% ipython --no-banner

In [1]: import numpy as np

In [2]: np.set_printoptions(precision=2, suppress=True, linewidth=100)

In [3]: def rnd(a):
   ...:     return np.round(a, 2) + 0
   ...: 

In [4]: m1 = np.load("m.npy")

In [5]: m1
Out[5]: 
array([[  0,   0,   3,   0],
       [  0,   0,   5,   4],
       [ -9,   0,   0,   0],
       [-15, -12,   0,   0]])

In [6]: m1.reshape(-1, 2)
Out[6]: 
array([[  0,   0],
       [  3,   0],
       [  0,   0],
       [  5,   4],
       [ -9,   0],
       [  0,   0],
       [-15, -12],
       [  0,   0]])

In [7]: t3 = m1.reshape(4, 2, -1)

In [8]: t3.shape
Out[8]: (4, 2, 2)

In [9]: t3[:, 0]
Out[9]: 
array([[  0,   0],
       [  0,   0],
       [ -9,   0],
       [-15, -12]])

In [10]: t3.sum(axis=1)
Out[10]: 
array([[  3,   0],
       [  5,   4],
       [ -9,   0],
       [-15, -12]])

In [11]: np.einsum("ihd,ihd->ih", t3, t3)
Out[11]: 
array([[  0,   9],
       [  0,  41],
       [ 81,   0],
       [369,   0]])

In [12]: print(np.einsum("ihd,jhd->hij", t3, t3).shape)
(2, 4, 4)

In [13]: rnd(np.linalg.norm(m1))
Out[13]: np.float64(22.36)

In [14]: rnd(np.linalg.svd(m1, compute_uv=False))
Out[14]: array([20.55,  6.85,  5.25,  1.75])

In [15]: m1.mean(axis=0)
Out[15]: array([-6., -3.,  2.,  1.])

In [16]: print(np.count_nonzero(m1))
6

In [17]: B = np.array([[-3, 0], [3, 3]])

In [18]: Z = np.kron(B, m1)

In [19]: print(Z.shape)
(8, 8)

In [20]: np.linalg.matrix_rank(Z)
Out[20]: np.int64(8)

In [21]: print((m1 + m1.T) / 2)
[[ 0.   0.  -3.  -7.5]
 [ 0.   0.   2.5 -4. ]
 [-3.   2.5  0.   0. ]
 [-7.5 -4.   0.   0. ]]

In [22]: print((m1 - m1.T) / 2)
[[ 0.   0.   6.   7.5]
 [ 0.   0.   2.5  8. ]
 [-6.  -2.5  0.   0. ]
 [-7.5 -8.   0.   0. ]]

In [23]: rnd(np.sort(np.abs(np.linalg.eigvals(m1))))
Out[23]: array([5.2 , 5.2 , 6.93, 6.93])

In [24]: print(rnd(np.abs(np.linalg.eigvals(m1)).max()))
6.93

In [25]: K = np.vander(np.arange(4) - 3, 4, increasing=True)

In [26]: K
Out[26]: 
array([[  1,  -3,   9, -27],
       [  1,  -2,   4,  -8],
       [  1,  -1,   1,  -1],
       [  1,   0,   0,   0]])

In [27]: # row 0 dominates

In [28]: O, evecs = np.linalg.qr(K[:, :3])[0], np.linalg.qr(K[:, 3:])[0]

In [29]: sig = np.linalg.svd(O.T @ evecs, compute_uv=False)

In [30]: rnd(sig)
Out[30]: array([1.])

In [31]: np.linalg.cond(K) > 100
Out[31]: np.True_

In [32]: rnd(np.linalg.norm(K, 2) / np.linalg.norm(K))
Out[32]: np.float64(1.0)

In [33]: np.argsort(-np.linalg.norm(K, axis=0).round(6), kind="stable")[:3]
Out[33]: array([3, 2, 1])

In [34]: np.linalg.matrix_rank(K, rtol=0.1)
Out[34]: np.int64(1)

In [35]: rnd(np.abs(np.linalg.eigvals(K)).max())
Out[35]: np.float64(4.66)

In [36]: np.trace(K)
Out[36]: np.int64(0)

In [37]: rnd(np.linalg.det(K))
Out[37]: np.float64(12.0)

In [38]: print(rnd(np.sort(np.abs(np.linalg.eigvals(K)))))
[0.74 0.74 4.66 4.66]

In [39]: (K + K.T) / 2
Out[39]: 
array([[  1. ,  -1. ,   5. , -13. ],
       [ -1. ,  -2. ,   1.5,  -4. ],
       [  5. ,   1.5,   1. ,  -0.5],
       [-13. ,  -4. ,  -0.5,   0. ]])

In [40]: np.allclose(K @ K.T, K.T @ K)
Out[40]: False

In [41]: E = np.load("x.npy")

In [42]: print(E)
[[ 0 -1 -1 -1  0  4]
 [ 1  0  5  4  0  1]
 [ 1 -5  0  0  0  2]
 [ 1 -4  0  0 -5 -2]
 [ 0  0  0  5  0 -3]
 [-4 -1 -2  2  3  0]]

In [43]: # antisymmetric, zero diagonal

In [44]: B = np.linalg.inv(E)

In [45]: rnd(np.linalg.inv(B))
Out[45]: 
array([[ 0., -1., -1., -1.,  0.,  4.],
       [ 1.,  0.,  5.,  4.,  0.,  1.],
       [ 1., -5.,  0.,  0.,  0.,  2.],
       [ 1., -4.,  0.,  0., -5., -2.],
       [ 0.,  0.,  0.,  5.,  0., -3.],
       [-4., -1., -2.,  2.,  3.,  0.]])

In [46]: (np.abs(B) > 1e-9).astype(int)
Out[46]: 
array([[0, 1, 1, 1, 1, 1],
       [1, 0, 1, 1, 1, 1],
       [1, 1, 0, 1, 1, 1],
       [1, 1, 1, 0, 1, 0],
       [1, 1, 1, 1, 0, 1],
       [1, 1, 1, 0, 1, 0]])

In [47]: rnd(np.linalg.cond(E))
Out[47]: np.float64(4.12)

In [48]: rnd(np.linalg.det(E) * B)
Out[48]: 
array([[    0.,  -920.,  1564., -1380.,  1656., -2300.],
       [  920.,     0., -1564.,  -276.,   368.,  -460.],
       [-1564.,  1564.,     0.,   276., -1748.,   460.],
       [ 1380.,   276.,  -276.,     0.,  1748.,     0.],
       [-1656.,  -368.,  1748., -1748.,     0.,   -92.],
       [ 2300.,   460.,  -460.,     0.,    92.,     0.]])

In [49]: print(rnd(B))
[[ 0.   -0.11  0.18 -0.16  0.2  -0.27]
 [ 0.11  0.   -0.18 -0.03  0.04 -0.05]
 [-0.18  0.18  0.    0.03 -0.21  0.05]
 [ 0.16  0.03 -0.03  0.    0.21  0.  ]
 [-0.2  -0.04  0.21 -0.21  0.   -0.01]
 [ 0.27  0.05 -0.05  0.    0.01  0.  ]]

In [50]: np.allclose(B, E.T)
Out[50]: False

In [51]: print(rnd(E @ B))
[[1. 0. 0. 0. 0. 0.]
 [0. 1. 0. 0. 0. 0.]
 [0. 0. 1. 0. 0. 0.]
 [0. 0. 0. 1. 0. 0.]
 [0. 0. 0. 0. 1. 0.]
 [0. 0. 0. 0. 0. 1.]]

In [52]: O, Rm = np.linalg.qr(E)

In [53]: O.shape, Rm.shape
Out[53]: ((6, 6), (6, 6))

In [54]: rnd(O @ Rm)
Out[54]: 
array([[ 0., -1., -1., -1.,  0.,  4.],
       [ 1.,  0.,  5.,  4.,  0.,  1.],
       [ 1., -5.,  0.,  0.,  0.,  2.],
       [ 1., -4.,  0.,  0., -5., -2.],
       [ 0.,  0.,  0.,  5.,  0., -3.],
       [-4., -1., -2.,  2.,  3.,  0.]])

In [55]: np.allclose(Rm.T @ Rm, E.T @ E)
Out[55]: True

In [56]: print(rnd(abs(Rm[0, 0])), rnd(np.linalg.norm(E[:, 0])))
4.36 4.36
